% python3 -q
>>> import numpy as np
>>> from numpy import linalg as LA
>>> np.set_printoptions(suppress=True, linewidth=200)
>>> m1 = np.load("case6.npy")
>>> m1
array([[ -1,  -1,  -1,   3,   3,   3],
       [  0,  -2,  -2,   0,   6,   6],
       [  0,  -1,   0,   0,   3,   0],
       [ -5,  -5,  -5,  -3,  -3,  -3],
       [  0, -10, -10,   0,  -6,  -6],
       [  0,  -5,   0,   0,  -3,   0]])
>>> (m1 - m1.T) / 2
array([[ 0. , -0.5, -0.5,  4. ,  1.5,  1.5],
       [ 0.5,  0. , -0.5,  2.5,  8. ,  5.5],
       [ 0.5,  0.5,  0. ,  2.5,  6.5,  0. ],
       [-4. , -2.5, -2.5,  0. , -1.5, -1.5],
       [-1.5, -8. , -6.5,  1.5,  0. , -1.5],
       [-1.5, -5.5,  0. ,  1.5,  1.5,  0. ]])
>>> np.round(np.sort(np.abs(LA.eigvals(m1))), 2)
array([ 3.11,  3.11,  4.24,  4.24, 11.59, 11.59])
>>> (m1 + m1.T) / 2
array([[-1. , -0.5, -0.5, -1. ,  1.5,  1.5],
       [-0.5, -2. , -1.5, -2.5, -2. ,  0.5],
       [-0.5, -1.5,  0. , -2.5, -3.5,  0. ],
       [-1. , -2.5, -2.5, -3. , -1.5, -1.5],
       [ 1.5, -2. , -3.5, -1.5, -6. , -4.5],
       [ 1.5,  0.5,  0. , -1.5, -4.5,  0. ]])
>>> print(LA.matrix_power(m1, 2))
[[-14 -56 -42 -12 -48 -36]
 [  0 -84 -56   0 -72 -48]
 [  0 -28 -28   0 -24 -24]
 [ 20  80  60  -6 -24 -18]
 [  0 120  80   0 -36 -24]
 [  0  40  40   0 -12 -12]]
>>> LA.determinant(m1)
Traceback (most recent call last):
  File "<python-input-9>", line 1, in <module>
    LA.determinant(m1)
    ^^^^^^^^^^^^^^
AttributeError: module 'numpy.linalg' has no attribute 'determinant'
>>> rng = np.random.default_rng(1952)
>>> lab = rng.permutation(6)
>>> M2 = m1[:, lab] * rng.choice([-1, 1], 6)
>>> M2
array([[ -1,  -3,   3,   3,   1,  -1],
       [  0,  -6,   6,   0,   2,  -2],
       [  0,  -3,   0,   0,   0,  -1],
       [ -5,   3,  -3,  -3,   5,  -5],
       [  0,   6,  -6,   0,  10, -10],
       [  0,   3,   0,   0,   0,  -5]])
>>> Uu, _, Vh = LA.svd(m1.T @ M2)
>>> np.round(LA.lstsq(m1, M2)[0], 2) + 0
array([[ 1.,  0.,  0.,  0.,  0.,  0.],
       [ 0.,  0.,  0.,  0.,  0.,  1.],
       [ 0.,  0.,  0.,  0., -1.,  0.],
       [ 0.,  0.,  0.,  1.,  0.,  0.],
       [ 0., -1.,  0.,  0.,  0.,  0.],
       [ 0.,  0.,  1.,  0.,  0.,  0.]])
>>> print(lab)
[0 4 5 3 2 1]
>>> X = np.array([[6, -4, 4], [-3, 2, -2], [-6, 4, -4]])
>>> W = np.array([[0, 0, -2, 3, -1], [-1, -2, -3, 2, -1], [1, -3, -3, 2, -1]])
>>> c = np.array([0, 1, 0, 0, 0])
>>> hid = np.maximum(X @ W + c, 0)
>>> print((hid > 0).astype(int))
[[1 0 0 1 0]
 [0 1 1 0 1]
 [0 1 1 0 1]]
>>> LA.matrix_rank(hid)
np.int64(3)
>>> np.round((hid > 0).mean(axis=0), 2)
array([0.33, 0.67, 0.67, 0.33, 0.67])
>>> Z = np.array([[-2, 0], [1, 2], [-1, -1], [1, 2], [-2, 1]])
>>> hid @ Z
array([[  2,  36],
       [ -9,   3],
       [-19,   4]])
>>> (hid @ Z).round(6).argmax(axis=1)
array([1, 1, 1])
>>> W @ Z
array([[7, 7],
       [7, 2],
       [2, 0]])
>>> LA.matrix_rank(X, rtol=0.1)
np.int64(1)
>>> LA.lstsq(X[:-1].T, X[-1])[2]
np.int32(1)
>>> round(np.trace(LA.pinv(X) @ X), 2)
np.float64(1.0)
>>> np.abs(np.diag(LA.qr(X)[1])) > 1e-9
array([ True, False, False])
>>> np.round(X @ LA.pinv(X) @ X, 2)
array([[ 6., -4.,  4.],
       [-3.,  2., -2.],
       [-6.,  4., -4.]])
>>> r = LA.matrix_rank(X)
>>> r
np.int64(1)
>>> N = LA.svd(X)[2][r:].T
>>> np.round(X @ N, 2) + 0
array([[0., 0.],
       [0., 0.],
       [0., 0.]])
>>> np.round(N @ N.T, 2)
array([[ 0.47,  0.35, -0.35],
       [ 0.35,  0.76,  0.24],
       [-0.35,  0.24,  0.76]])
>>> N.shape
(3, 2)
>>> np.allclose(X @ N, 0)
True
>>> [int(LA.matrix_rank(X[:, :j + 1])) for j in range(3)]
[1, 1, 1]
>>> J = np.load("arr.npy")
>>> print(J)
[[ 1 -1 -1  1  1 -1 -1  1]
 [ 1 -1  1 -1  1 -1  1 -1]
 [ 1  1 -1 -1 -1 -1  1  1]]
>>> theta = np.radians(30)
>>> r_ = np.eye(8)
>>> r_[1, 1] = r_[7, 7] = np.cos(theta)
>>> r_[1, 7], r_[7, 1] = -np.sin(theta), np.sin(theta)
>>> print(r_.round(2))
[[ 1.    0.    0.    0.    0.    0.    0.    0.  ]
 [ 0.    0.87  0.    0.    0.    0.    0.   -0.5 ]
 [ 0.    0.    1.    0.    0.    0.    0.    0.  ]
 [ 0.    0.    0.    1.    0.    0.    0.    0.  ]
 [ 0.    0.    0.    0.    1.    0.    0.    0.  ]
 [ 0.    0.    0.    0.    0.    1.    0.    0.  ]
 [ 0.    0.    0.    0.    0.    0.    1.    0.  ]
 [ 0.    0.5   0.    0.    0.    0.    0.    0.87]]
>>> M2 = J @ r_.T
>>> np.allclose(LA.norm(J, axis=1), LA.norm(M2, axis=1))
True
>>> M2.round(2)
array([[ 1.  , -1.37, -1.  ,  1.  ,  1.  , -1.  , -1.  ,  0.37],
       [ 1.  , -0.37,  1.  , -1.  ,  1.  , -1.  ,  1.  , -1.37],
       [ 1.  ,  0.37, -1.  , -1.  , -1.  , -1.  ,  1.  ,  1.37]])
>>> np.round(np.abs(M2 - J).max(axis=0), 2)
array([0.  , 0.63, 0.  , 0.  , 0.  , 0.  , 0.  , 0.63])
>>> M2 = J / LA.norm(J, axis=1, keepdims=True)
>>> G = M2 @ M2.T
>>> print((np.abs(G) > 0.9).astype(int))
[[1 0 0]
 [0 1 0]
 [0 0 1]]
>>> np.round(LA.norm(M2, axis=1), 2)
array([1., 1., 1.])
>>> G[2].round(2) + 0
array([0., 0., 1.])
>>> (G - 2 * np.eye(3)).round(6).argmax(axis=1)
array([1, 0, 0])
>>> Uu, s, Vh = LA.svd(J, full_matrices=False)
>>> print(s / s[0])
[1. 1. 1.]
>>> np.round(Uu.T @ Uu, 2) + 0
array([[1., 0., 0.],
       [0., 1., 0.],
       [0., 0., 1.]])
>>> print(Uu.shape, s.shape, Vh.shape)
(3, 3) (3,) (3, 8)
>>> np.round(np.cumsum(s ** 2) / np.sum(s ** 2), 2)
array([0.33, 0.67, 1.  ])
>>> M = np.array([[-19.54, -28.86, -30.3],
...     [-22.12, -29.41, -29.63],
...     [-20.25, -30.62, -30.86],
...     [-22.62, -31.25, -30.92],
...     [-19.7, -29.72, -30.49],
...     [-21.29, -29.93, -29.83],
...     [-20.95, -30.49, -30.0],
...     [-19.59, -28.79, -29.98],
...     [-20.96, -29.5, -29.84],
...     [-19.84, -29.57, -31.08],
...     [-19.58, -30.48, -29.81],
...     [-20.17, -27.0, -29.4],
...     [-20.06, -31.56, -32.07],
...     [-19.89, -29.29, -30.1],
...     [-20.26, -30.31, -30.02],
...     [-18.88, -32.13, -30.18],
...     [-20.83, -30.38, -31.9]])
>>> Uu, s, Vh = LA.svd(M)
>>> print(np.argmax(s[:-1] / (s[1:] + 1e-6)) + 1)
1
>>> s.round(2)
array([195.01,   4.09,   2.84])
>>> M2 = Uu[:, :1] @ np.diag(s[:1]) @ Vh[:1]
>>> LA.matrix_rank(M2)
np.int64(1)
>>> np.round(np.abs(M - M2).max(), 2)
np.float64(1.78)
>>> LA.matrix_rank(M, rtol=0.05)
np.int64(1)
>>> r0 = np.array([1, 3, 1])
>>> np.round(np.polyval(r0, M[1]), 2)
array([423.93, 777.72, 790.05])
>>> np.round(np.convolve(M[1], r0), 2)
array([ -22.12,  -95.77, -139.98, -118.3 ,  -29.63])
>>> np.round(np.correlate(M[1], M[11], "full"), 2)
array([ 650.33, 1461.89, 2111.35, 1393.21,  597.64])
>>> G = np.cov(M, rowvar=False)
>>> G.round(2) + 0
array([[0.95, 0.06, 0.  ],
       [0.06, 1.42, 0.46],
       [0.  , 0.46, 0.57]])
>>> G.shape
(3, 3)
>>> np.round(LA.eigvalsh(G)[::-1], 2)
array([1.63, 0.94, 0.37])
>>> E = np.array([[2, 1, 0], [0, 1, 3], [0, 0, 1]])
>>> lab = rng.permutation(3)
>>> lab
array([1, 0, 2])
>>> M2 = E[lab][:, lab]
>>> print(np.round(LA.det(M2), 2), np.round(LA.det(E[lab]), 2))
2.0 -2.0
>>> M2
array([[1, 0, 3],
       [1, 2, 0],
       [0, 0, 1]])
>>> q, evecs = LA.qr(M2[:, :1])[0], LA.qr(M2[:, 1:])[0]
>>> s = LA.svd(q.T @ evecs, compute_uv=False)
>>> s.round(2)
array([0.97])
>>> x = np.array([4, 2, 4])
>>> print(LA.norm(E @ x) <= LA.norm(E, 2) * LA.norm(x) + 1e-9)
True
>>> np.einsum("ij,j->i", E, x)
array([10, 14,  4])
>>> print((E @ x).argmax())
1
>>> E * x
array([[ 8,  2,  0],
       [ 0,  2, 12],
       [ 0,  0,  4]])
>>> E @ x
array([10, 14,  4])
>>> E @ np.ones(3)
array([3., 4., 1.])
>>> q, r_ = LA.qr(E)
>>> q.shape, r_.shape
((3, 3), (3, 3))
>>> r_
array([[2., 1., 0.],
       [0., 1., 3.],
       [0., 0., 1.]])
>>> q @ r_
array([[2., 1., 0.],
       [0., 1., 3.],
       [0., 0., 1.]])
>>> q
array([[ 1.,  0.,  0.],
       [-0.,  1.,  0.],
       [-0., -0.,  1.]])
>>> np.trace(q @ q.T)
np.float64(3.0)
>>> print(np.allclose(r_.T @ r_, E.T @ E))
True
>>> np.abs(np.diag(r_))
array([2., 1., 1.])
>>> mat = np.loadtxt("out12.csv", delimiter=",")
>>> mat
array([[ 13.22,   3.32, -10.9 ],
       [  0.32, -12.04,  -8.18],
       [  3.47, -12.69,   2.06],
       [ 11.7 ,  -5.1 ,  11.37]])
>>> P = mat @ LA.solve(mat.T @ mat, mat.T)
>>> print(np.round((np.eye(4) - P) @ mat, 2) + 0)
[[0. 0. 0.]
 [0. 0. 0.]
 [0. 0. 0.]
 [0. 0. 0.]]
>>> np.round(LA.eigvalsh(P), 2) + 0
array([0., 1., 1., 1.])
>>> round(float(np.trace(P)), 2)
3.0
>>> np.round(P @ mat[:, 2], 2)
array([-10.9 ,  -8.18,   2.06,  11.37])
>>> np.allclose(P @ P, P)
True
>>> P.round(2)
array([[ 0.97,  0.09, -0.11,  0.06],
       [ 0.09,  0.69,  0.4 , -0.21],
       [-0.11,  0.4 ,  0.48,  0.27],
       [ 0.06, -0.21,  0.27,  0.86]])
>>> np.round(np.diag(P), 2)
array([0.97, 0.69, 0.48, 0.86])
